In [1]: import numpy as np

In [2]: from numpy import linalg as LA

In [3]: np.set_printoptions(suppress=True, linewidth=120)

In [4]: def rd(a):
   ...:     return np.round(a, 3) + 0
   ...: 

In [5]: E = np.loadtxt("a.csv", delimiter=",")

In [6]: print(E)
[[ 5.  6.  7.  8.  9. 10. 11. 12. 13. 14. 15.]
 [16. 17. 18. 19. 20. 21. 22. 23. 24. 25. 26.]
 [27. 28. 29. 30. 31. 32. 33. 34. 35. 36. 37.]
 [38. 39. 40. 41. 42. 43. 44. 45. 46. 47. 48.]
 [49. 50. 51. 52. 53. 54. 55. 56. 57. 58. 59.]
 [60. 61. 62. 63. 64. 65. 66. 67. 68. 69. 70.]
 [71. 72. 73. 74. 75. 76. 77. 78. 79. 80. 81.]]

In [7]: rank = LA.matrix_rank(E)

In [8]: print(rank)
2

In [9]: N = LA.svd(E)[2][rank:].T

In [10]: print([int(LA.matrix_rank(E[:, :j + 1])) for j in range(11)])
[1, 2, 2, 2, 2, 2, 2, 2, 2, 2, 2]

In [11]: print([int(LA.matrix_rank(E[:i])) for i in range(1, len(E) + 1)])
[1, 2, 2, 2, 2, 2, 2]

In [12]: print([int(LA.matrix_rank(np.delete(E, i, axis=0))) for i in range(7)])
[2, 2, 2, 2, 2, 2, 2]

In [13]: print(np.argsort(-LA.norm(E, axis=0).round(6), kind="stable")[:3])
[10  9  8]

In [14]: print(rd(LA.norm(E, 2) / LA.norm(E)))
1.0

In [15]: print(LA.cond(E) > 100)
True

In [16]: Uu, sig, Vh = LA.svd(E)

In [17]: print(rd(sig))
[424.561  12.618   0.      0.      0.      0.      0.   ]

In [18]: print(np.argmax(sig[:-1] / (sig[1:] + 1e-6)) + 1)
2

In [19]: M2 = Uu[:, :2] @ np.diag(sig[:2]) @ Vh[:2]

In [20]: print(rd(M2))
[[ 5.  6.  7.  8.  9. 10. 11. 12. 13. 14. 15.]
 [16. 17. 18. 19. 20. 21. 22. 23. 24. 25. 26.]
 [27. 28. 29. 30. 31. 32. 33. 34. 35. 36. 37.]
 [38. 39. 40. 41. 42. 43. 44. 45. 46. 47. 48.]
 [49. 50. 51. 52. 53. 54. 55. 56. 57. 58. 59.]
 [60. 61. 62. 63. 64. 65. 66. 67. 68. 69. 70.]
 [71. 72. 73. 74. 75. 76. 77. 78. 79. 80. 81.]]

In [21]: print(LA.matrix_rank(E, rtol=0.05))
1

In [22]: print(rd(np.abs(E - M2).max()))
0.0

In [23]: Uu, sig, Vh = LA.svd(E)

In [24]: evecs = Vh[:(sig > 1e-8).sum()]

In [25]: rng = np.random.default_rng(937)

In [26]: vec = E[4] + -3 * E[3] + rng.integers(2) * np.eye(11)[9]

In [27]: print(vec)
[-65. -67. -69. -71. -73. -75. -77. -79. -81. -82. -85.]

In [28]: print(rd(np.diag(evecs.T @ evecs)))
[0.318 0.236 0.173 0.127 0.1   0.091 0.1   0.127 0.173 0.236 0.318]

In [29]: print(np.unique(E.round(6), axis=0).shape)
(7, 11)

In [30]: print(rd(np.trace(LA.pinv(E) @ E)))
2.0

In [31]: print(LA.lstsq(E[:-1].T, E[-1])[2])
2

In [32]: print(np.abs(np.diag(LA.qr(E)[1])) > 1e-9)
[ True  True False False False False False]

In [33]: W0 = np.eye(7, dtype=int)[rng.permutation(7)]

In [34]: print(W0)
[[0 0 0 0 1 0 0]
 [1 0 0 0 0 0 0]
 [0 0 0 1 0 0 0]
 [0 1 0 0 0 0 0]
 [0 0 0 0 0 1 0]
 [0 0 1 0 0 0 0]
 [0 0 0 0 0 0 1]]

In [35]: print(rd(LA.det(W0)))
-1.0

In [36]: print(W0 @ W0)
[[0 0 0 0 0 1 0]
 [0 0 0 0 1 0 0]
 [0 1 0 0 0 0 0]
 [1 0 0 0 0 0 0]
 [0 0 1 0 0 0 0]
 [0 0 0 1 0 0 0]
 [0 0 0 0 0 0 1]]

In [37]: print((LA.matrix_power((W0 != 0) + (W0.T != 0) + np.eye(7), 7) > 0).astype(int))
[[1 1 1 1 1 1 0]
 [1 1 1 1 1 1 0]
 [1 1 1 1 1 1 0]
 [1 1 1 1 1 1 0]
 [1 1 1 1 1 1 0]
 [1 1 1 1 1 1 0]
 [0 0 0 0 0 0 1]]

In [38]: vec = np.array([4, -2, 3, 7, 1, -5, 2])

In [39]: print(rd(LA.det(W0)))
-1.0

In [40]: print(rd(np.abs(LA.eigvals(W0))))
[1. 1. 1. 1. 1. 1. 1.]

In [41]: print([p for p in range(1, 25) if np.allclose(LA.matrix_power(W0, p), np.eye(7))])
[6, 12, 18, 24]

In [42]: print(rd(LA.norm(vec)), rd(LA.norm(W0 @ vec)))
10.392 10.392
